>>> import numpy as np
>>> np.set_printoptions(suppress=True, linewidth=200)
>>> rnd = lambda a: np.round(a, 2) + 0
>>> arr = np.loadtxt("w.csv", delimiter=",")
>>> arr
array([[-89.12, -40.76, -41.29,  70.3 ,  20.1 ,  79.57,  71.55, -30.23, -91.2 ,  79.8 ,  10.63],
       [-90.89, -39.94, -40.68,  69.36,  20.93,  80.13,  68.2 , -30.29, -91.32,  80.04,  11.  ],
       [-91.25, -39.9 , -41.91,  69.5 ,  19.55,  80.63,  69.02, -30.88, -88.59,  79.37,   8.66],
       [-88.35, -40.99, -40.74,  70.2 ,  19.9 ,  81.13,  69.43, -29.76, -89.43,  79.03,   9.1 ],
       [-90.65, -39.65, -40.39,  68.83,  20.16,  79.67,  70.4 , -28.98, -90.04,  79.71,  10.55],
       [-89.38, -39.69, -39.58,  69.21,  18.99,  79.98,  68.31, -30.13, -90.55,  81.02,   9.42],
       [-89.77, -40.04, -40.18,  70.39,  18.5 ,  79.32,  71.63, -28.83, -90.56,  79.24,   9.97],
       [-89.89, -40.54, -41.36,  68.52,  17.74,  80.62,  70.  , -29.17, -89.29,  79.47,   8.57],
       [-90.49, -40.2 , -41.69,  71.47,  20.36,  79.96,  71.74, -30.82, -89.89,  80.41,  12.1 ],
       [-88.8 , -39.85, -41.27,  70.3 ,  18.35,  80.45,  69.15, -32.06, -90.53,  78.22,   9.98],
       [-89.93, -41.1 , -38.83,  71.07,  19.16,  81.01,  69.82, -29.74, -89.07,  80.57,  10.31],
       [-90.83, -39.95, -42.3 ,  70.5 ,  19.51,  79.63,  71.46, -30.24, -88.97,  78.63,  10.45],
       [-91.11, -39.21, -38.63,  70.25,  20.45,  80.23,  70.36, -30.63, -90.57,  80.37,  10.94],
       [-90.86, -39.97, -37.66,  70.29,  20.52,  80.56,  68.99, -29.8 , -90.86,  79.56,  10.34],
       [-88.64, -41.07, -39.02,  72.48,  18.71,  81.24,  70.48, -28.14, -90.67,  79.77,  10.78],
       [-92.07, -39.86, -39.32,  71.13,  20.76,  79.65,  69.65, -30.5 , -88.48,  77.96,  11.08],
       [-90.49, -38.73, -40.8 ,  70.09,  20.26,  79.94,  70.9 , -29.98, -89.89,  80.56,   8.58],
       [-91.02, -40.12, -39.29,  68.76,  18.64,  79.81,  70.82, -29.27, -89.34,  80.18,   9.89],
       [-90.15, -40.01, -39.94,  70.69,  20.83,  79.81,  69.74, -29.83, -90.46,  81.93,  10.17],
       [-91.08, -40.14, -39.43,  69.43,  21.04,  80.2 ,  69.69, -30.94, -90.21,  79.73,   9.87],
       [-92.1 , -39.43, -39.99,  71.71,  21.2 ,  80.4 ,  68.5 , -30.48, -89.76,  79.72,   9.15],
       [-90.11, -41.1 , -38.09,  69.38,  19.92,  79.46,  68.78, -30.46, -89.02,  78.22,  10.64],
       [-88.85, -40.01, -39.87,  70.6 ,  18.4 ,  81.1 ,  70.18, -30.26, -88.51,  78.86,  10.78],
       [-90.72, -39.22, -39.77,  70.17,  20.01,  80.97,  72.21, -30.7 , -89.12,  79.97,   8.5 ],
       [-90.62, -39.96, -41.36,  69.67,  20.93,  81.24,  69.38, -28.41, -88.14,  79.58,   9.05],
       [-89.35, -40.49, -39.02,  70.05,  20.41,  80.73,  70.99, -29.7 , -90.01,  80.43,  11.81],
       [-90.44, -38.77, -39.47,  67.86,  20.13,  78.99,  71.18, -30.39, -89.38,  78.78,   8.03],
       [-90.82, -39.08, -39.58,  68.65,  19.94,  78.47,  69.99, -30.99, -89.56,  80.9 ,   9.19],
       [-89.72, -41.92, -40.99,  69.21,  20.64,  79.47,  69.02, -29.29, -90.61,  79.05,   9.53],
       [-90.23, -40.46, -38.75,  68.72,  19.21,  81.21,  69.75, -27.83, -91.47,  79.09,   9.28],
       [-88.85, -41.62, -39.63,  71.  ,  19.5 ,  81.07,  71.35, -29.64, -90.33,  80.33,  10.07],
       [-90.05, -40.42, -40.8 ,  70.79,  18.79,  80.27,  69.93, -29.83, -88.82,  78.73,  10.32],
       [-88.83, -41.95, -38.39,  71.31,  21.84,  81.53,  70.76, -31.2 , -90.47,  79.08,  10.16],
       [-89.76, -41.02, -40.37,  68.67,  20.22,  78.77,  71.61, -30.39, -89.5 ,  80.03,  11.31]])
>>> U, sigma, vt = np.linalg.svd(arr)
>>> rnd(sigma)
array([1214.94,    7.95,    7.31,    6.39,    6.17,    5.32,    4.64,    4.44,    4.22,    3.54,    2.67])
>>> np.argmax(sigma[:-1] / (sigma[1:] + 1e-6)) + 1
np.int64(1)
>>> out = U[:, :1] @ np.diag(sigma[:1]) @ vt[:1]
>>> rnd(np.linalg.norm(arr - out, 2)), rnd(sigma[1])
(np.float64(7.95), np.float64(7.95))
>>> print(rnd(np.abs(arr - out).max()))
2.37
>>> rnd(np.linalg.norm(arr - out) / np.linalg.norm(arr))
np.float64(0.01)
>>> print(np.linalg.matrix_rank(arr, rtol=0.05))
1
